% ipython --no-banner

In [1]: import numpy as np

In [2]: np.set_printoptions(precision=3, suppress=True, linewidth=120, sign=" ")

In [3]: arr = 4 * np.eye(3) + np.eye(3, k=1)

In [4]: print(arr)
[[ 4.  1.  0.]
 [ 0.  4.  1.]
 [ 0.  0.  4.]]

In [5]: evals, vecs = np.linalg.eig(arr)

In [6]: print(np.sort(np.linalg.eigvals(arr @ arr)))
[ 16.  16.  16.]

In [7]: print(np.prod(evals))
64.0

In [8]: print(arr @ vecs[:, 0] - evals[0] * vecs[:, 0])
[ 0.  0.  0.]

In [9]: data = np.array([[-2.0, 1.0, 1.0, 1.0],
   ...:     [1.0, -2.0, 1.0, 1.0],
   ...:     [1.0, 1.0, -2.0, 1.0],
   ...:     [1.0, 1.0, 1.0, -2.0]])

In [10]: evals, vecs = np.linalg.eig(data)

In [11]: print(np.round(np.prod(evals), 3))
-27.0

In [12]: print(np.round(data @ vecs[:, 0] - evals[0] * vecs[:, 0], 3) + 0)
[ 0.  0.  0.  0.]

In [13]: blk = np.stack([data, 3 * data, data[::-1]])

In [14]: print(np.linalg.norm(blk, axis=(1, 2)))
[  5.292  15.875   5.292]

In [15]: print(np.linalg.det(blk))
[  -27. -2187.   -27.]

In [16]: print(blk.shape)
(3, 4, 4)

In [17]: print(np.einsum("bij,cij->bc", blk, blk))
[[ 28.  84.  -8.]
 [ 84. 252. -24.]
 [ -8. -24.  28.]]

In [18]: print(blk.sum(axis=0))
[[-7.  5.  5.  2.]
 [ 5. -7.  2.  5.]
 [ 5.  2. -7.  5.]
 [ 2.  5.  5. -7.]]

In [19]: print(np.linalg.matrix_rank(blk))
[ 4  4  4]

In [20]: rng = np.random.default_rng(9487)

In [21]: F = np.eye(3, dtype=int)[rng.permutation(3)]

In [22]: print(F)
[[ 0  0  1]
 [ 1  0  0]
 [ 0  1  0]]

In [23]: x = np.array([1, 2, 4])

In [24]: rhs = F @ x

In [25]: b, lr = np.zeros(3), 1 / np.linalg.norm(F, 2) ** 2

In [26]: for i in range(4):
    ...:     b -= lr * F.T @ (F @ b - rhs)
    ...:     if i % 1 == 0: print(i, round(np.linalg.norm(F @ b - rhs), 3))
    ...: 
0 0.0
1 0.0
2 0.0
3 0.0

In [27]: print(b)
[ 1.  2.  4.]

In [28]: r0 = np.array([2, -2, 0])

In [29]: A = np.array([np.roll(r0, i) for i in range(3)])

In [30]: print(A)
[[ 2 -2  0]
 [ 0  2 -2]
 [-2  0  2]]

In [31]: print(np.linalg.cond(A) > 100)
True

In [32]: print(np.argsort(-np.linalg.norm(A, axis=0).round(6), kind="stable")[:3])
[ 0  1  2]

In [33]: print([round(float(x), 3) for x in np.linalg.svd(A, compute_uv=False)[:3]])
[3.464, 3.464, 0.0]

In [34]: print(np.kron(np.eye(2, dtype=int), A))
[[ 2 -2  0  0  0  0]
 [ 0  2 -2  0  0  0]
 [-2  0  2  0  0  0]
 [ 0  0  0  2 -2  0]
 [ 0  0  0  0  2 -2]
 [ 0  0  0 -2  0  2]]

In [35]: print(np.round(np.linalg.det(A.T), 3))
0.0

In [36]: print(np.einsum("ii->", A))
6

In [37]: print(np.round(np.poly(A), 3) + 0)
[ 1. -6. 12.  0.]

In [38]: print(np.round(np.linalg.det(2 * A), 3), np.round(np.linalg.det(A), 3))
0.0 0.0

In [39]: print(round(np.linalg.eigvals(A).sum().real, 3))
6.0
